>>> import numpy as np
>>> np.set_printoptions(suppress=True, linewidth=200)
>>> J = np.loadtxt("dump.csv", delimiter=",")
>>> print(J)
[[ 1.6  0.  -1.3 -0.5  1.2]
 [-2.1  0.3  0.8  1.4 -0.6]
 [-0.7  0.8  0.3 -1.1 -0.7]
 [-0.4 -2.2  0.3  0.6  0. ]
 [-0.5  1.2 -0.4  1.5  0.1]
 [-0.5  0.  -0.3 -0.6 -2.3]
 [ 0.3  1.5  1.2 -0.5 -1.3]
 [ 0.2  0.9 -0.9  2.  -0.6]
 [-0.5  0.  -0.4  1.9 -0.1]
 [-0.4  0.6  0.8  1.1 -0.2]
 [-0.4 -0.1  2.3 -0.9 -0.7]
 [-0.4 -0.5 -1.1 -0.7  0.3]
 [ 1.5  0.9 -0.1 -0.5 -0.1]
 [-0.5 -0.8 -0.8 -1.6 -2.8]
 [ 0.8 -1.6  0.2  0.2  0.2]
 [-1.8 -0.5 -0.6  0.8  0.2]
 [ 0.9  0.2  0.6  0.4 -0.3]
 [ 1.5  0.4 -1.6 -0.5  0.1]
 [ 0.3 -0.3  0.  -1.3 -2. ]
 [-1.1 -1.3 -0.7  0.4 -1.1]
 [ 0.3  1.4  0.3 -0.8 -0.4]
 [ 0.8  2.5  0.7  0.7  0.2]
 [ 0.  -3.5 -3.  10.5  9. ]
 [-0.1  0.4  0.1 -0.3  0.1]
 [ 0.1  0.5  1.7  1.9  1.4]
 [-0.4  0.8  0.   1.3 -1. ]]
>>> # row 22 is much longer than the rest
>>> P = J @ np.linalg.solve(J.T @ J, J.T)
>>> print(np.linalg.matrix_rank(np.eye(26) - P))
21
>>> print(round(np.trace(P), 1))
5.0
>>> print(np.round(np.linalg.eigvalsh(P), 1) + 0)
[0. 0. 0. 0. 0. 0. 0. 0. 0. 0. 0. 0. 0. 0. 0. 0. 0. 0. 0. 0. 0. 1. 1. 1. 1. 1.]
>>> print(np.round(P @ J[:, 1], 1) + 0)
[ 0.   0.3  0.8 -2.2  1.2  0.   1.5  0.9  0.   0.6 -0.1 -0.5  0.9 -0.8 -1.6 -0.5  0.2  0.4 -0.3 -1.3  1.4  2.5 -3.5  0.4  0.5  0.8]
>>> print(np.round(np.diag(P), 1) + 0)
[0.2 0.3 0.1 0.2 0.1 0.1 0.1 0.3 0.1 0.1 0.2 0.1 0.1 0.2 0.2 0.2 0.1 0.2 0.1 0.2 0.1 0.2 0.9 0.  0.2 0.2]
>>> arr = np.array([[-1.0, 1.0, 0.0, 0.0, 0.0],
...     [0.0, -1.0, 1.0, 0.0, 0.0],
...     [0.0, 0.0, -1.0, 1.0, 0.0],
...     [0.0, 0.0, 0.0, -1.0, 1.0],
...     [0.0, 0.0, 0.0, 0.0, -1.0]])
>>> # triangular, det is the product of the diagonal
>>> cov = arr.T @ arr
>>> print(np.diag(cov))
[1. 2. 2. 2. 2.]
>>> print((arr @ arr.T).shape)
(5, 5)
>>> print(np.trace(cov), (arr ** 2).sum())
9.0 9.0
>>> blk = np.stack([arr, 3 * arr, arr[::-1]])
>>> print(np.round(np.linalg.det(blk), 1))
[  -1. -243.   -1.]
>>> print(blk.shape)
(3, 5, 5)
>>> print(np.linalg.matrix_rank(blk.reshape(3, -1)))
2
>>> print(np.einsum("bij,cij->bc", blk, blk))
[[ 9. 27.  2.]
 [27. 81.  6.]
 [ 2.  6.  9.]]
>>> print((blk @ arr.T).shape)
(3, 5, 5)
>>> print(np.linalg.matrix_rank(arr - arr[0, 0] * np.eye(5)))
4
>>> print(arr @ arr)
[[ 1. -2.  1.  0.  0.]
 [ 0.  1. -2.  1.  0.]
 [ 0.  0.  1. -2.  1.]
 [ 0.  0.  0.  1. -2.]
 [ 0.  0.  0.  0.  1.]]
>>> print(np.round(np.sort(np.linalg.eigvals(arr)), 1))
[-1. -1. -1. -1. -1.]
>>> rng = np.random.default_rng(78)
>>> m1 = np.eye(6, dtype=int)[rng.permutation(6)] * np.array([-1, -2, -2, 2, 0, 0])
>>> print(m1)
[[ 0  0 -2  0  0  0]
 [-1  0  0  0  0  0]
 [ 0  0  0  0  0  0]
 [ 0 -2  0  0  0  0]
 [ 0  0  0  2  0  0]
 [ 0  0  0  0  0  0]]
>>> left, sig, Vh = np.linalg.svd(m1)
>>> print(np.argmax(sig[:-1] / (sig[1:] + 1e-6)) + 1)
4
>>> other = left[:, :4] @ np.diag(sig[:4]) @ Vh[:4]
>>> print(np.round(np.linalg.norm(m1 - other, 2), 1), sig[4])
0.0 0.0
>>> print(other)
[[ 0.  0. -2.  0.  0.  0.]
 [-1.  0.  0.  0.  0.  0.]
 [ 0.  0.  0.  0.  0.  0.]
 [ 0. -2.  0.  0.  0.  0.]
 [ 0.  0.  0.  2.  0.  0.]
 [ 0.  0.  0.  0.  0.  0.]]
>>> print(np.round(np.linalg.norm(m1 - other) / np.linalg.norm(m1), 1))
0.0
>>> X = np.array([[1.6, -1.0, 0.2, 0.8, 2.7, 1.2],
...     [1.5, -0.4, -0.3, 0.8, 3.0, 0.6],
...     [-0.1, -0.2, 0.3, 0.1, -0.9, 0.2]])
>>> other = np.array([[8, 9, 3], [-6, -7, 4], [4, 5, 8], [0, 1, 7], [-4, 9, 0], [6, 5, -3]])
>>> print(np.linalg.matrix_rank(X @ other))
3
>>> print(np.round(np.einsum("ij->j", X), 1))
[ 3.  -1.6  0.2  1.7  4.8  2. ]
>>> print(np.linalg.matrix_rank(np.vstack([X, other.T])))
6
>>> print(np.round(np.einsum("ij,ij->i", X, X), 1))
[13.  12.5  1. ]
>>> print(np.vstack([X, other.T]).shape)
(6, 6)
>>> left, sig, Vh = np.linalg.svd(X, full_matrices=False)
>>> print(np.abs(left[:, 0]).round(6).argmax())
0
>>> print(np.round(sig / sig[0], 1) + 0)
[1.  0.2 0. ]
>>> print(np.round(Vh @ Vh.T, 1) + 0)
[[1. 0. 0.]
 [0. 1. 0.]
 [0. 0. 1.]]
>>> print((sig > 1e-8).sum())
3
>>> print(np.round(np.cumsum(sig ** 2) / np.sum(sig ** 2), 1))
[1. 1. 1.]
>>> print(np.round(left.T @ X @ Vh.T, 1) + 0)
[[5.  0.  0. ]
 [0.  1.  0. ]
 [0.  0.  0.2]]
